$ python -q
>>> import numpy as np
>>> np.set_printoptions(suppress=True, linewidth=120)
>>> m1 = np.load("dump.npy")
>>> print(m1)
[[1 0 0 0 0 0]
 [4 1 0 0 0 0]
 [8 6 1 0 0 0]
 [6 8 9 1 0 0]
 [3 3 3 2 1 0]
 [7 9 6 8 0 1]]
>>> print(m1.ravel(order="F"))
[1 4 8 6 3 7 0 1 6 8 3 9 0 0 1 9 3 6 0 0 0 1 2 8 0 0 0 0 1 0 0 0 0 0 0 1]
>>> T = m1.reshape(6, 2, -1)
>>> print(T.transpose(1, 0, 2))
[[[1 0 0]
  [4 1 0]
  [8 6 1]
  [6 8 9]
  [3 3 3]
  [7 9 6]]

 [[0 0 0]
  [0 0 0]
  [0 0 0]
  [1 0 0]
  [2 1 0]
  [8 0 1]]]
>>> print(T.sum(axis=1))
[[ 1  0  0]
 [ 4  1  0]
 [ 8  6  1]
 [ 7  8  9]
 [ 5  4  3]
 [15  9  7]]
>>> print(np.swapaxes(T, 1, 2)[5])
[[7 8]
 [9 0]
 [6 1]]
>>> print(np.einsum("ihd,jhd->hij", T, T).shape)
(2, 6, 6)
>>> print(T.shape)
(6, 2, 3)
>>> print(np.linalg.matrix_rank(m1 - m1[0, 0] * np.eye(6)))
4
>>> print(np.round(np.sort(np.linalg.eigvals(m1)), 2))
[1. 1. 1. 1. 1. 1.]
>>> print(np.prod(np.diag(m1)), np.round(np.linalg.det(m1), 2))
1 1.0
>>> print(np.round(np.sort(np.abs(np.linalg.eigvals(m1))), 2))
[1. 1. 1. 1. 1. 1.]
>>> assert m1 == m1.T
Traceback (most recent call last):
  File "<python-input-15>", line 1, in <module>
    assert m1 == m1.T
           ^^^^^^^^^^
ValueError: The truth value of an array with more than one element is ambiguous. Use a.any() or a.all()
>>> print(np.round(np.linalg.det(m1), 2))
1.0
>>> print(np.linalg.matrix_power(m1, 4))
[[   1    0    0    0    0    0]
 [  16    1    0    0    0    0]
 [ 176   24    1    0    0    0]
 [1512  356   36    1    0    0]
 [1852  648  120    8    1    0]
 [6452 2364  456   32    0    1]]
>>> out = m1[0, 0] * m1[1:] - np.outer(m1[1:, 0], m1[0])
>>> print(out)
[[0 1 0 0 0 0]
 [0 6 1 0 0 0]
 [0 8 9 1 0 0]
 [0 3 3 2 1 0]
 [0 9 6 8 0 1]]
>>> print(np.flatnonzero(~out.round(6).any(axis=1)))
[]
>>> print(np.linalg.matrix_rank(out), np.linalg.matrix_rank(m1))
5 6
>>> W0 = np.loadtxt("case9.csv", delimiter=",")
>>> print(W0.round(2))
[[0.17 0.17 0.   0.17 0.   0.   0.   0.17 0.   0.17 0.   0.17 0.  ]
 [0.17 0.17 0.   0.17 0.17 0.   0.   0.   0.17 0.   0.17 0.   0.  ]
 [0.   0.   0.5  0.   0.   0.25 0.25 0.   0.   0.   0.   0.   0.  ]
 [0.33 0.   0.33 0.33 0.   0.   0.   0.   0.   0.   0.   0.   0.  ]
 [0.2  0.   0.2  0.   0.2  0.2  0.   0.2  0.   0.   0.   0.   0.  ]
 [0.   0.   0.2  0.   0.2  0.2  0.2  0.   0.2  0.   0.   0.   0.  ]
 [0.   0.   0.   0.   0.17 0.17 0.33 0.   0.   0.17 0.   0.   0.17]
 [0.25 0.   0.   0.25 0.   0.   0.   0.25 0.25 0.   0.   0.   0.  ]
 [0.   0.   0.2  0.   0.   0.   0.2  0.2  0.2  0.   0.   0.   0.2 ]
 [0.   0.   0.   0.   0.   0.2  0.   0.   0.2  0.4  0.   0.2  0.  ]
 [0.   0.   0.   0.25 0.   0.   0.   0.25 0.   0.25 0.25 0.   0.  ]
 [0.14 0.   0.   0.   0.14 0.14 0.   0.   0.14 0.14 0.14 0.14 0.  ]
 [0.   0.   0.17 0.   0.17 0.   0.17 0.   0.17 0.   0.   0.   0.33]]
>>> print(np.round(np.sort(np.abs(np.linalg.eigvals(W0))), 2))
[0.09 0.12 0.12 0.15 0.27 0.27 0.31 0.31 0.34 0.42 0.42 0.62 1.  ]
>>> print(np.round(np.linalg.det(W0), 2))
-0.0
>>> print(np.round(np.trace(W0), 2))
3.48
>>> W0.inv()
Traceback (most recent call last):
  File "<python-input-27>", line 1, in <module>
    W0.inv()
    ^^^^^^
AttributeError: 'numpy.ndarray' object has no attribute 'inv'
>>> out = np.linalg.inv(W0)
>>> print(np.allclose(out, W0.T))
False
>>> def softmax(z):
...     e = np.exp(z - z.max(axis=-1, keepdims=True))
...     return e / e.sum(axis=-1, keepdims=True)
... 
>>> print(np.round(softmax(W0).sum(axis=1), 2))
[1. 1. 1. 1. 1. 1. 1. 1. 1. 1. 1. 1. 1.]
>>> scores = W0 @ W0.T / np.sqrt(13)
>>> print(softmax(scores).round(6).argmax(axis=1))
[ 0  1  2  3  4  2  6  7  8  9 10  9 12]
